$ python3 -q
>>> import numpy as np
>>> import numpy.linalg as la
>>> np.set_printoptions(precision=1, suppress=True, linewidth=120)
>>> def rnd(a):
...     return np.round(a, 1) + 0
... 
>>> arr = np.load("sample10.npy")
>>> arr
array([[  9,   6,   2],
       [  0,   0,   0],
       [-27, -18,  -6],
       [-18, -12,  -4]])
>>> # rows and columns are dependent
>>> B = arr[0, 0] * arr[1:] - np.outer(arr[1:, 0], arr[0])
>>> B
array([[0, 0, 0],
       [0, 0, 0],
       [0, 0, 0]])
>>> la.matrix_rank(B), la.matrix_rank(arr)
(np.int64(0), np.int64(1))
>>> x0 = np.array([1, 6, 9])
>>> h = np.maximum(arr @ x0, 0)
>>> arr * (h > 1e-9)[:, None]
array([[9, 6, 2],
       [0, 0, 0],
       [0, 0, 0],
       [0, 0, 0]])
>>> np.flatnonzero(h > 1e-9)
array([0])
>>> arr.T @ h
array([567, 378, 126])
>>> np.maximum(arr @ (3 * x0), 0)
array([189,   0,   0,   0])
>>> h
array([63,  0,  0,  0])
>>> X = np.loadtxt("dump.csv", delimiter=",")
>>> rnd(X)
array([[-0.5, -1.4, -1.4, -0.2],
       [ 0. , -0.1,  0.4, -2. ],
       [ 1.7,  0.4, -0.9, -0.2],
       [ 0.9, -1.4,  1.1,  0.3]])
>>> Uu, s, Vt = la.svd(arr, full_matrices=False)
>>> (s > 1e-8).sum()
np.int64(1)
>>> rnd(Vt @ Vt.T)
array([[1., 0., 0.],
       [0., 1., 0.],
       [0., 0., 1.]])
>>> rnd(np.sqrt((s ** 2).sum())), rnd(la.norm(arr))
(np.float64(41.2), np.float64(41.2))
>>> rnd(s)
array([41.2,  0. ,  0. ])
>>> feats = np.load("run2.npy")
>>> feats
array([[-13,   3,   8],
       [  8,  12,  -2],
       [  7,  -7, -23]])
>>> rnd(np.abs(la.eigvals(feats)).max())
np.float64(28.1)
>>> (feats - feats.T) / 2
array([[ 0. , -2.5,  0.5],
       [ 2.5,  0. ,  2.5],
       [-0.5, -2.5,  0. ]])
>>> rng = np.random.default_rng(83217)
>>> idx = rng.permutation(3)
>>> idx
array([2, 0, 1])
>>> B = feats[idx][:, idx]
>>> rnd(np.sort(np.abs(la.eigvals(B))))
array([ 8.8, 12.8, 28.1])
>>> np.allclose(B, feats)
False
>>> np.diag(B)
array([-23, -13,  12])
>>> vals, vecs = la.eig(feats)
>>> rnd(np.sort(la.eigvals(feats.T)))
array([-28.1,  -8.8,  12.8])
>>> rnd(np.sort(la.eigvals(la.inv(feats))))
array([-0.1,  0. ,  0.1])
>>> F = np.array([[0.0, 0.0, 2.0], [0.0, 0.0, 2.0], [2.0, 2.0, 0.0]])
>>> # rows and columns are dependent
>>> r0, v = F[1], F[0]
>>> r0 @ r0
np.float64(4.0)
>>> r0 @ v
np.float64(4.0)
>>> p = (r0 @ v) / (r0 @ r0) * r0
>>> v - p
array([0., 0., 0.])
>>> idx = rng.permutation(3)
>>> idx
array([1, 2, 0])
>>> B = F[idx][:, idx]
>>> rnd(np.sort(np.abs(la.eigvals(B))))
array([0. , 2.8, 2.8])
>>> np.trace(B)
np.float64(0.0)
>>> rnd(la.det(B)), rnd(la.det(F[idx]))
(np.float64(0.0), np.float64(0.0))
>>> B
array([[0., 2., 0.],
       [2., 0., 2.],
       [0., 2., 0.]])
>>> E = np.load("w.npy")
>>> rnd(E)
array([[-0.7, -0.8,  1.6,  1.8],
       [ 1.7, -0.4,  1.3,  0.3],
       [-1. ,  0.4, -0.4,  0.8],
       [ 0.8,  0.2,  0.2,  0.2]])
>>> x0 = np.array([0, 0, 1, -5])
>>> (E @ x0).argmax()
np.int64(1)
>>> rnd(E @ x0)
array([-7.3, -0.2, -4.2, -0.7])
>>> rnd(E @ (2 * x0))
array([-14.6,  -0.3,  -8.4,  -1.5])
>>> rnd(np.einsum("ij,j->i", E, x0))
array([-7.3, -0.2, -4.2, -0.7])
>>> B = X / np.sqrt((X ** 2).mean(axis=1, keepdims=True))
>>> rnd(X - X.mean(axis=1, keepdims=True))
array([[ 0.4, -0.5, -0.5,  0.7],
       [ 0.4,  0.3,  0.8, -1.5],
       [ 1.5,  0.1, -1.2, -0.5],
       [ 0.7, -1.6,  0.8,  0.1]])
>>> la.matrix_rank(X - X.mean(axis=1, keepdims=True))
np.int64(3)
>>> la.matrix_rank(B) == la.matrix_rank(X)
np.True_
>>> rnd(B[1])
array([ 0. , -0.1,  0.4, -2. ])
>>> rnd(la.norm(B, axis=1))
array([2., 2., 2., 2.])
>>> Uu, s, Vt = la.svd(E)
>>> vecs = Vt[:(s > 1e-8).sum()]
>>> x0 = E[0] + 5 * E[2] + rng.integers(2) * np.eye(4)[3]
>>> rnd(x0)
array([-5.5,  1.1, -0.1,  5.6])
>>> rnd(vecs.T @ vecs)
array([[ 0.9,  0.2,  0.1, -0.1],
       [ 0.2,  0.5, -0.4,  0.2],
       [ 0.1, -0.4,  0.6,  0.2],
       [-0.1,  0.2,  0.2,  0.9]])
>>> la.matrix_rank(np.vstack([E, x0]))
np.int64(3)
>>> rnd(np.diag(vecs.T @ vecs))
array([0.9, 0.5, 0.6, 0.9])
>>> B = np.array([[0, 1, 2], [0, -2, -2], [0, 1, 2]])
>>> A = np.triu(B, 1)
>>> A
array([[ 0,  1,  2],
       [ 0,  0, -2],
       [ 0,  0,  0]])
>>> # triangular
>>> proj = np.triu(np.array([[3, 0, 3], [1, 2, 0], [1, 2, 1]]), 1) + np.eye(3)
>>> B = proj @ A @ la.inv(proj)
>>> np.poly(B)
array([1., 0., 0., 0.])
>>> rnd(la.det(B))
np.float64(0.0)
>>> proj @ A - A @ proj
array([[0., 0., 0.],
       [0., 0., 0.],
       [0., 0., 0.]])
>>> [int(la.matrix_rank(la.matrix_power(A, p))) for p in range(1, 4)]
[2, 1, 0]
>>> la.matrix_power(A - np.diag(np.diag(A)), 3)
array([[0, 0, 0],
       [0, 0, 0],
       [0, 0, 0]])
>>> np.prod(np.diag(A)), rnd(la.det(A))
(np.int64(0), np.float64(0.0))
>>> rnd(np.sort(la.eigvals(A)))
array([0., 0., 0.])
>>> [round(float(x), 1) for x in la.svd(E, compute_uv=False)[:3]]
[2.8, 2.4, 0.7]
>>> la.matrix_rank(E, rtol=0.1)
np.int64(3)
>>> rnd(la.norm(E, 2) / la.norm(E))
np.float64(0.7)
>>> rk = la.matrix_rank(A)
>>> rk
np.int64(2)
>>> null = la.svd(A)[2][rk:].T
>>> null @ null.T
array([[1., 0., 0.],
       [0., 0., 0.],
       [0., 0., 0.]])
>>> A @ null
array([[0.],
       [0.],
       [0.]])
>>> la.matrix_rank(A.T @ A), la.matrix_rank(A @ A.T)
(np.int64(2), np.int64(2))
>>> null.shape
(3, 1)
>>> null[:, 0] / null[np.abs(null[:, 0]).round(6).argmax(), 0]
array([1., 0., 0.])
>>> Uu, s, Vt = la.svd(A)
>>> np.argmax(s[:-1] / (s[1:] + 1e-6)) + 1
np.int64(2)
>>> B = Uu[:, :2] @ np.diag(s[:2]) @ Vt[:2]
>>> la.matrix_rank(A, rtol=0.05)
np.int64(2)
>>> la.matrix_rank(B)
np.int64(2)
>>> rnd(np.abs(A - B).max())
np.float64(0.0)
>>> rnd(la.norm(A - B, 2)), s[2]
(np.float64(0.0), np.float64(0.0))
>>> rnd(B)
array([[ 0.,  1.,  2.],
       [ 0.,  0., -2.],
       [ 0.,  0.,  0.]])
>>> M = np.array([[-12.8, -11.0, 1.0],
...     [3.5, -4.1, -16.0],
...     [-5.9, 9.1, -8.4],
...     [-8.4, 12.6, -0.8]])
>>> M
array([[-12.8, -11. ,   1. ],
       [  3.5,  -4.1, -16. ],
       [ -5.9,   9.1,  -8.4],
       [ -8.4,  12.6,  -0.8]])
>>> B = np.c_[M[:, :1] @ np.array([[-2]]), np.array([0, 0, 1, 0])]
>>> B
array([[25.6,  0. ],
       [-7. ,  0. ],
       [11.8,  1. ],
       [16.8,  0. ]])
>>> la.matrix_rank(np.c_[M, B])
np.int64(4)
>>> rnd(la.lstsq(M, B[:, 0])[0])
array([-2.,  0.,  0.])
>>> rnd(np.abs(la.svd(B)[2][-1]))
array([0., 1.])
>>> rnd(la.norm(B, 2) / la.norm(B))
np.float64(1.0)
>>> m1 = np.loadtxt("block0.csv", delimiter=",")
>>> rnd(m1)
array([[0.1, 0.3, 0.1],
       [0.3, 0.7, 0.3],
       [0.1, 0.3, 0.1]])
>>> vals, vecs = la.eigh(m1)
>>> x0 = np.array([-1, -3, 3])
>>> (np.sign(vecs[:, -1].round(6)) == np.sign(vecs[0, -1].round(6))).astype(int)
array([1, 1, 1])
>>> Uu, s, Vt = la.svd(m1, full_matrices=False)
>>> rnd(Uu.T @ m1 @ Vt.T)
array([[1., 0., 0.],
       [0., 0., 0.],
       [0., 0., 0.]])
>>> Uu.shape, s.shape, Vt.shape
((3, 3), (3,), (3, 3))
>>> np.abs(Uu[:, 0]).round(6).argmax()
np.int64(1)
>>> np.sqrt((s ** 2).sum()), rnd(la.norm(m1))
(np.float64(1.0), np.float64(1.0))
>>> (s > 1e-8).sum()
np.int64(1)
>>> rnd(s / s[0])
array([1., 0., 0.])
